% python3 -q
>>> import numpy as np
>>> import numpy.linalg as la
>>> np.set_printoptions(suppress=True, linewidth=120)
>>> rnd = lambda a: np.round(a, 2) + 0
>>> Y = np.array([[3], [3], [-2]])
>>> C = np.array([[-3, 0, 1, 2]])
>>> mat = Y @ C
>>> print(mat)
[[-9  0  3  6]
 [-9  0  3  6]
 [ 6  0 -2 -4]]
>>> # row 1 repeats row 0
>>> U, sigma, Vh = la.svd(mat)
>>> print(rnd(sigma))
[17.55  0.    0.  ]
>>> Y = U[:, :1] @ np.diag(sigma[:1]) @ Vh[:1]
>>> print(rnd(la.norm(mat - Y, 2)), rnd(sigma[1]))
0.0 0.0
>>> print(rnd(Y))
[[-9.  0.  3.  6.]
 [-9.  0.  3.  6.]
 [ 6.  0. -2. -4.]]
>>> print(rnd(la.norm(mat - Y) / la.norm(mat)))
0.0
>>> print(la.matrix_rank(Y))
1
>>> Y = mat[0, 0] * mat[1:] - np.outer(mat[1:, 0], mat[0])
>>> print(Y)
[[0 0 0 0]
 [0 0 0 0]]
>>> print(la.matrix_rank(Y), la.matrix_rank(mat))
0 1
>>> print(rnd(mat[:, 0] / mat[0, 0]))
[ 1.    1.   -0.67]
>>> print(np.flatnonzero(~Y.round(6).any(axis=1)))
[0 1]
>>> print(mat.ravel(order="F"))
[-9 -9  6  0  0  0  3  3 -2  6  6 -4]
>>> print(mat.reshape(2, -1))
[[-9  0  3  6 -9  0]
 [ 3  6  6  0 -2 -4]]
>>> print(mat.reshape(-1, 2))
[[-9  0]
 [ 3  6]
 [-9  0]
 [ 3  6]
 [ 6  0]
 [-2 -4]]
>>> T = mat.reshape(3, 2, -1)
>>> print(T[:, 0])
[[-9  0]
 [-9  0]
 [ 6  0]]
>>> print(T.sum(axis=1))
[[-6  6]
 [-6  6]
 [ 4 -4]]
>>> print(np.swapaxes(T, 1, 2)[2])
[[ 6 -2]
 [ 0 -4]]
>>> arr = np.load("sample18.npy")
>>> print(arr)
[[-0.5   0.3  -0.5  -0.7  -0.1 ]
 [ 0.9  -1.5   0.1  -0.8   0.1 ]
 [ 0.5   0.8  -0.9  -0.9   0.6 ]
 [-0.52  0.31 -0.5  -0.67 -0.11]]
>>> r0 = np.array([-4, 5, -9])
>>> print(rnd(np.convolve(arr[1], r0)))
[ -3.6  10.5 -16.   17.2  -5.3   7.7  -0.9]
>>> print(rnd(np.polyval(r0, arr[1])))
[ -7.74 -25.5   -8.54 -15.56  -8.54]
>>> print(rnd(np.correlate(arr[1], arr[0], "full")))
[-0.09 -0.48  0.59  1.03 -0.4   1.11 -0.34  0.43 -0.05]
>>> J = np.load("case18.npy")
>>> print(J)
[[ -0.86   0.84  -0.16]
 [  8.63  -8.61   1.74]
 [-10.63  10.7   -2.13]
 [ -2.54   2.53  -0.54]
 [ -2.33   2.33  -0.43]
 [  4.42  -4.45   0.91]
 [ -1.7    1.67  -0.38]
 [  6.97  -6.99   1.39]
 [  1.    -1.01   0.22]
 [ -6.29   6.28  -1.29]
 [ -3.41   3.41  -0.68]
 [  8.44  -8.46   1.71]
 [  1.31  -1.31   0.28]
 [ -4.67   4.67  -0.95]
 [ -4.03   4.08  -0.8 ]
 [  0.46  -0.46   0.08]
 [ -0.99   0.97  -0.2 ]]
>>> C2 = np.cov(J, rowvar=False)
>>> print(rnd(C2))
[[ 27.08 -27.14   5.46]
 [-27.14  27.21  -5.48]
 [  5.46  -5.48   1.1 ]]
>>> print(np.median(J, axis=0))
[-0.99  0.97 -0.2 ]
>>> print(rnd(J.std(axis=0)))
[5.05 5.06 1.02]
>>> print(C2.shape)
(3, 3)
>>> print(np.argwhere(np.triu(np.abs(np.corrcoef(J.T)) > 0.8, 1)))
[[0 1]
 [0 2]
 [1 2]]
>>> print(np.argsort(-J.std(axis=0).round(6), kind="stable"))
[1 0 2]
>>> Y = np.c_[J[:, :2] @ np.array([[-1, 3], [1, -3]]), np.array([2, 1, 3, 3, 3, 2, 0, 2, 2, 3, 0, 3, 2, 2, 1, 3, 2])]
>>> print(rnd(Y))
[[  1.7   -5.1    2.  ]
 [-17.24  51.72   1.  ]
 [ 21.33 -63.99   3.  ]
 [  5.07 -15.21   3.  ]
 [  4.66 -13.98   3.  ]
 [ -8.87  26.61   2.  ]
 [  3.37 -10.11   0.  ]
 [-13.96  41.88   2.  ]
 [ -2.01   6.03   2.  ]
 [ 12.57 -37.71   3.  ]
 [  6.82 -20.46   0.  ]
 [-16.9   50.7    3.  ]
 [ -2.62   7.86   2.  ]
 [  9.34 -28.02   2.  ]
 [  8.11 -24.33   1.  ]
 [ -0.92   2.76   3.  ]
 [  1.96  -5.88   2.  ]]
>>> print(rnd(la.norm(la.qr(J)[0].T @ Y, axis=0) ** 2 / ((Y ** 2).sum(axis=0) + 1e-12)))
[1.   1.   0.05]
>>> print(rnd(la.norm(Y - J @ la.lstsq(J, Y)[0], axis=0)))
[0.   0.   8.92]
>>> print(la.matrix_rank(np.c_[J, Y]))
4
>>> print(np.abs(np.diag(la.qr(Y)[1])) > 1e-9)
[ True False  True]
>>> print(rnd(np.trace(la.pinv(Y) @ Y)))
2.0
>>> try:
...     la.inv(Y)
... except la.LinAlgError as e:
...     print("failed:", e)
... 
failed: Last 2 dimensions of the array must be square
>>> Ac = J - J.mean(axis=0)
>>> U, sigma, Vh = la.svd(Ac, full_matrices=False)
>>> print(np.abs(U[:, 0]).argmax())
2
>>> print((np.sign(U[:, 0]) == np.sign(U[0, 0])).astype(int))
[1 0 1 1 1 0 1 0 0 1 1 0 0 1 1 0 1]
>>> print(np.abs(Vh[0]).argmax())
1
>>> print(rnd((sigma ** 2).sum() ** 2 / (sigma ** 4).sum()))
1.0
>>> print(rnd(sigma))
[29.77  0.09  0.05]
>>> print(rnd(sigma ** 2 / (sigma ** 2).sum()))
[1. 0. 0.]
>>> print(rnd(np.abs(Vh[-1])))
[0.65 0.54 0.53]
>>> print(np.searchsorted(np.cumsum(sigma ** 2) / (sigma ** 2).sum(), 0.9) + 1)
1
>>> A = np.loadtxt("w.csv", delimiter=",")
>>> print(A)
[[-1. -2.  2. -3.]
 [-2. -1. -2.  2.]
 [ 2. -2. -1. -2.]
 [-3.  2. -2. -1.]]
>>> Q, evecs = la.qr(A[:, :3])[0], la.qr(A[:, 3:])[0]
>>> sigma = la.svd(Q.T @ evecs, compute_uv=False)
>>> print(rnd(sigma))
[0.51]
>>> print(rnd(np.degrees(np.arccos(sigma.clip(0, 1)))))
[59.64]
>>> print((sigma > 0.9).sum())
0
>>> print(rnd(np.sort(np.abs(la.eigvals(A)))))
[2.53 3.   4.   5.53]
>>> print(rnd(la.det(A)))
-168.0
>>> la.determinant(A)
Traceback (most recent call last):
  File "<python-input-70>", line 1, in <module>
    la.determinant(A)
    ^^^^^^^^^^^^^^
AttributeError: module 'numpy.linalg' has no attribute 'determinant'
>>> print(A @ A)
[[18. -6.  6. -2.]
 [-6. 13. -4.  6.]
 [ 6. -4. 13. -6.]
 [-2.  6. -6. 18.]]
>>> print(np.allclose(A, A.T))
True
>>> print(rnd(np.abs(la.eigvals(A)).max()))
5.53
>>> print((A + A.T) / 2)
[[-1. -2.  2. -3.]
 [-2. -1. -2.  2.]
 [ 2. -2. -1. -2.]
 [-3.  2. -2. -1.]]
>>> w, evecs = la.eigh(A)
>>> print((w > 1e-8).sum(), (w < -1e-8).sum())
1 3
>>> print(rnd(np.abs(evecs[:, -1])))
[0.53 0.47 0.47 0.53]
>>> print(rnd(w.sum()), np.trace(A))
-4.0 -4.0
>>> W0 = np.diag(np.array([0, 2, 3, 2, 3]))
>>> print(W0)
[[0 0 0 0 0]
 [0 2 0 0 0]
 [0 0 3 0 0]
 [0 0 0 2 0]
 [0 0 0 0 3]]
>>> # triangular, det is the product of the diagonal
>>> w, evecs = la.eigh(W0)
>>> print((w > 1e-8).sum(), (w < -1e-8).sum())
4 0
>>> print(evecs.T @ W0 @ evecs)
[[0. 0. 0. 0. 0.]
 [0. 2. 0. 0. 0.]
 [0. 0. 2. 0. 0.]
 [0. 0. 0. 3. 0.]
 [0. 0. 0. 0. 3.]]
>>> print(np.unique(w.round(6) + 0, return_counts=True)[1])
[1 2 2]
>>> print(rnd(la.norm(W0, axis=0)))
[0. 2. 3. 2. 3.]
>>> U, sigma, Vh = la.svd(W0)
>>> evecs = Vh[:(sigma > 1e-8).sum()]
>>> rng = np.random.default_rng(714)
>>> x = W0[0] + -1 * W0[1] + rng.integers(2) * np.eye(5)[2]
>>> print(x)
[ 0. -2.  1.  0.  0.]
>>> print(rnd(la.norm(x - evecs.T @ evecs @ x)))
0.0
>>> print(np.diag(evecs.T @ evecs))
[0. 1. 1. 1. 1.]
>>> print(la.matrix_rank(np.vstack([W0, x])))
4
>>> print(np.allclose(evecs.T @ evecs @ x, x))
True
>>> K = np.load("arr.npy")
>>> print(K)
[[ 3  2  9  0]
 [ 0 -1  0 -1]
 [ 3 -3  9 -2]
 [ 1  1  3  1]]
>>> # looks like rank 3
>>> rank = la.matrix_rank(K)
>>> print(rank)
3
>>> null = la.svd(K)[2][rank:].T
>>> print(rnd(null @ null.T))
[[ 0.9  0.  -0.3  0. ]
 [ 0.   0.   0.   0. ]
 [-0.3  0.   0.1  0. ]
 [ 0.   0.   0.   0. ]]
>>> print(la.matrix_rank(K.T @ K), la.matrix_rank(K @ K.T))
3 3
>>> print(np.allclose(K @ null, 0))
True
>>> print(null.shape)
(4, 1)
>>> print([int(la.matrix_rank(K[:i])) for i in range(1, len(K) + 1)])
[1, 2, 3, 3]
>>> print(np.argsort(-la.norm(K, axis=0).round(6), kind="stable")[:3])
[2 0 1]
>>> print(la.cond(K) > 100)
True
>>> x = np.array([-7, 7, -5, -7])
>>> h = np.maximum(K @ x, 0)
>>> print(np.maximum(K @ (3 * x), 0))
[0 0 0 0]
>>> print(np.tanh(K @ x))
[-1.  0. -1. -1.]
>>> print(h)
[0 0 0 0]
>>> print(np.maximum(K @ x, 0) - np.maximum(-K @ x, 0))
[-52   0 -73 -22]
>>> print(K.T @ h)
[0 0 0 0]
>>> data = np.load("block18.npy")
>>> print(data)
[[ 0.    0.1  -1.4 ]
 [ 0.1  -0.8  -0.4 ]
 [-0.2   0.3  -0.3 ]
 [-1.6  -0.2   0.1 ]
 [-1.59 -0.21  0.11]]
>>> P = data @ la.solve(data.T @ data, data.T)
>>> print(rnd(la.eigvalsh(P)))
[0. 0. 1. 1. 1.]
>>> print(rnd(P @ data[:, 0]))
[ 0.    0.1  -0.2  -1.6  -1.59]
>>> print(rnd((np.eye(5) - P) @ data))
[[0. 0. 0.]
 [0. 0. 0.]
 [0. 0. 0.]
 [0. 0. 0.]
 [0. 0. 0.]]
>>> print(rnd(np.diag(P)))
[0.91 0.9  0.19 0.5  0.5 ]
>>> E = np.loadtxt("dump.csv", delimiter=",")
>>> print(E)
[[10. 10.  0.]
 [ 0.  0.  1.]
 [ 0.  0.  2.]
 [ 4.  4.  0.]
 [ 0.  0.  0.]
 [ 0.  0.  0.]
 [ 0.  0.  0.]
 [ 0.  0.  0.]
 [ 0.  0.  6.]
 [ 0.  0.  2.]
 [ 0.  0.  0.]
 [ 4.  4.  0.]
 [10. 10.  2.]
 [ 2.  2.  4.]]
>>> # looks like rank 2
>>> C = E[[9, 13]].astype(float)
>>> for _ in range(5):
...     z = la.norm(E[:, None] - C, axis=-1).argmin(axis=1)
...     C = np.array([E[z == j].mean(axis=0) for j in range(2)])
... 
>>> print(z)
[1 0 0 1 0 0 0 0 0 0 0 1 1 0]
>>> print(C[1] - C[0])
[ 6.8  6.8 -1. ]
>>> print(C)
[[0.2 0.2 1.5]
 [7.  7.  0.5]]
>>> print(np.bincount(z))
[10  4]
